$ python -q
>>> import numpy as np
>>> import numpy.linalg as la
>>> np.set_printoptions(precision=4, suppress=True, linewidth=120, floatmode="fixed")
>>> W0 = np.load("w.npy")
>>> W0
array([[-0.1586,  0.2729,  0.0400, -0.4621],
       [ 0.7443, -0.9329, -0.2355,  0.9951],
       [-0.8764,  0.9830,  0.3275, -0.9996],
       [-0.6640,  0.8854,  0.1974, -0.9866],
       [-0.6640,  0.8854,  0.1974, -0.9866],
       [ 0.7443, -0.9329, -0.2355,  0.9951],
       [-0.2355,  0.3969,  0.0599, -0.6351],
       [ 0.0798, -0.1391, -0.0200,  0.2449],
       [ 0.8565, -0.9776, -0.3095,  0.9993],
       [ 0.7064, -0.9121, -0.2165,  0.9919],
       [ 0.7064, -0.9121, -0.2165,  0.9919],
       [ 0.5080, -0.7531, -0.1391,  0.9414],
       [ 0.6169, -0.8511, -0.1781,  0.9780],
       [ 0.6640, -0.8854, -0.1974,  0.9866],
       [-0.7443,  0.9329,  0.2355, -0.9951],
       [ 0.7779, -0.9488, -0.2543,  0.9970]])
>>> Xc = W0 - W0.mean(axis=0)
>>> U, sigma, VT = la.svd(Xc, full_matrices=False)
>>> np.round(Xc.mean(axis=0), 4) + 0
array([0.0000, 0.0000, 0.0000, 0.0000])
>>> (np.sign(U[:, 0]) == np.sign(U[0, 0])).astype(int)
array([1, 0, 1, 1, 1, 0, 1, 1, 0, 0, 0, 0, 0, 0, 1, 0])
>>> np.abs(VT[-1])
array([0.5899, 0.3911, 0.7003, 0.0933])
>>> Xc = W0 - W0.mean(axis=0)
>>> V = la.svd(Xc)[2][:1]
>>> out = Xc - Xc @ V.T @ V
>>> (Xc @ V.T).std(axis=0)
array([1.3489])
>>> np.cov(Xc @ V.T, rowvar=False)
array(1.9409)
